$ ipython --no-banner

In [1]: import numpy as np

In [2]: from numpy import linalg as LA

In [3]: np.set_printoptions(precision=2, suppress=True, linewidth=200, legacy="1.25")

In [4]: def rnd(a):
   ...:     return np.round(a, 2) + 0
   ...: 

In [5]: W0 = np.load("run4.npy")

In [6]: W0
Out[6]: 
array([[ 4, -2,  0,  4, -2, -2, -2],
       [-2,  5,  0,  2,  5, -1,  5],
       [ 0,  0,  0,  0,  0,  0,  0],
       [ 4,  2,  0,  8,  2, -4,  2],
       [-2,  5,  0,  2,  5, -1,  5],
       [-2, -1,  0, -4, -1,  2, -1],
       [-2,  5,  0,  2,  5, -1,  5]])

In [7]: rnd(LA.norm(W0, 2) / LA.norm(W0))
Out[7]: 0.82

In [8]: np.argsort(-LA.norm(W0, axis=0).round(6), kind="stable")[:3]
Out[8]: array([3, 1, 4])

In [9]: [round(float(x), 2) for x in LA.svd(W0, compute_uv=False)[:3]]
Out[9]: [17.19, 11.81, 0.0]

In [10]: LA.lstsq(W0[:-1].T, W0[-1])[2]
Out[10]: 2

In [11]: np.abs(np.diag(LA.qr(W0)[1])) > 1e-9
Out[11]: array([ True,  True, False, False, False, False, False])

In [12]: np.unique(W0.round(6), axis=0).shape
Out[12]: (5, 7)

In [13]: np.allclose(W0[:-1].T @ LA.lstsq(W0[:-1].T, W0[-1])[0], W0[-1])
Out[13]: True

In [14]: ev, vecs = LA.eigh(W0)

In [15]: np.unique(ev.round(6) + 0, return_counts=True)[1]
Out[15]: array([5, 1, 1])

In [16]: rnd(LA.eigvalsh(W0 @ W0))
Out[16]: array([  0.  ,   0.  ,   0.  ,   0.  ,   0.  , 139.42, 295.58])

In [17]: rnd(vecs.T @ W0 @ vecs)
Out[17]: 
array([[ 0.  ,  0.  ,  0.  ,  0.  ,  0.  ,  0.  ,  0.  ],
       [ 0.  ,  0.  ,  0.  ,  0.  ,  0.  ,  0.  ,  0.  ],
       [ 0.  ,  0.  ,  0.  ,  0.  ,  0.  ,  0.  ,  0.  ],
       [ 0.  ,  0.  ,  0.  ,  0.  ,  0.  ,  0.  ,  0.  ],
       [ 0.  ,  0.  ,  0.  ,  0.  ,  0.  ,  0.  ,  0.  ],
       [ 0.  ,  0.  ,  0.  ,  0.  ,  0.  , 11.81,  0.  ],
       [ 0.  ,  0.  ,  0.  ,  0.  ,  0.  ,  0.  , 17.19]])

In [18]: feats = np.load("data.npy")

In [19]: feats
Out[19]: 
array([[ 1,  0,  0],
       [-1,  1,  0],
       [-1,  0,  1]])

In [20]: def softmax(z):
    ...:     e = np.exp(z - z.max(axis=-1, keepdims=True))
    ...:     return e / e.sum(axis=-1, keepdims=True)
    ...: 

In [21]: rnd(softmax(W0[6] + 3))
Out[21]: array([0.  , 0.33, 0.  , 0.02, 0.33, 0.  , 0.33])

In [22]: S = W0 @ W0.T / np.sqrt(7)

In [23]: softmax(S).round(6).argmax(axis=1)
Out[23]: array([0, 1, 0, 3, 1, 5, 1])

In [24]: rnd(softmax(S))
Out[24]: 
array([[0.82, 0.  , 0.  , 0.18, 0.  , 0.  , 0.  ],
       [0.  , 0.33, 0.  , 0.  , 0.33, 0.  , 0.33],
       [0.14, 0.14, 0.14, 0.14, 0.14, 0.14, 0.14],
       [0.  , 0.  , 0.  , 1.  , 0.  , 0.  , 0.  ],
       [0.  , 0.33, 0.  , 0.  , 0.33, 0.  , 0.33],
       [0.  , 0.  , 0.  , 0.  , 0.  , 1.  , 0.  ],
       [0.  , 0.33, 0.  , 0.  , 0.33, 0.  , 0.33]])

In [25]: rnd(softmax(S + np.triu(np.full(S.shape, -np.inf), 1)))
Out[25]: 
array([[1.  , 0.  , 0.  , 0.  , 0.  , 0.  , 0.  ],
       [0.  , 1.  , 0.  , 0.  , 0.  , 0.  , 0.  ],
       [0.33, 0.33, 0.33, 0.  , 0.  , 0.  , 0.  ],
       [0.  , 0.  , 0.  , 1.  , 0.  , 0.  , 0.  ],
       [0.  , 0.5 , 0.  , 0.  , 0.5 , 0.  , 0.  ],
       [0.  , 0.  , 0.  , 0.  , 0.  , 1.  , 0.  ],
       [0.  , 0.33, 0.  , 0.  , 0.33, 0.  , 0.33]])

In [26]: rnd(softmax(S)[6] @ W0)
Out[26]: array([-2.,  5.,  0.,  2.,  5., -1.,  5.])

In [27]: x0 = np.array([1, -1, -2])

In [28]: (feats @ x0).argmax()
Out[28]: 0

In [29]: np.sign((feats @ x0).round(6))
Out[29]: array([ 1, -1, -1])

In [30]: (feats * x0).sum(axis=1)
Out[30]: array([ 1, -2, -3])

In [31]: feats @ x0
Out[31]: array([ 1, -2, -3])

In [32]: feats * x0
Out[32]: 
array([[ 1,  0,  0],
       [-1, -1,  0],
       [-1,  0, -2]])

In [33]: feats @ np.eye(3)[0]
Out[33]: array([ 1., -1., -1.])

In [34]: feats @ (2 * x0)
Out[34]: array([ 2, -4, -6])

In [35]: feats @ np.ones(3)
Out[35]: array([1., 0., 0.])

In [36]: u = np.array([3, 5])

In [37]: np.polyval(u, feats[1])
Out[37]: array([2, 8, 5])

In [38]: np.convolve(feats[1], u)
Out[38]: array([-3, -2,  5,  0])

In [39]: rng = np.random.default_rng(98)

In [40]: lab = rng.permutation(3)

In [41]: lab
Out[41]: array([2, 1, 0])

In [42]: Y = feats[lab][:, lab]

In [43]: np.allclose(Y, feats)
Out[43]: False

In [44]: np.trace(Y)
Out[44]: 3

In [45]: rnd(LA.det(Y)), rnd(LA.det(feats[lab]))
Out[45]: (1.0, -1.0)

In [46]: U, sv, VT = LA.svd(feats, full_matrices=False)

In [47]: np.abs(U[:, 0]).round(6).argmax()
Out[47]: 1

In [48]: rnd(sv)
Out[48]: array([1.93, 1.  , 0.52])

In [49]: rnd(U.T @ U)
Out[49]: 
array([[1., 0., 0.],
       [0., 1., 0.],
       [0., 0., 1.]])

In [50]: (sv > 1e-8).sum()
Out[50]: 3

In [51]: rnd(VT @ VT.T)
Out[51]: 
array([[1., 0., 0.],
       [0., 1., 0.],
       [0., 0., 1.]])

In [52]: rnd(np.abs(VT[0]))
Out[52]: array([0.89, 0.33, 0.33])

In [53]: np.allclose(U * sv @ VT, feats)
Out[53]: True
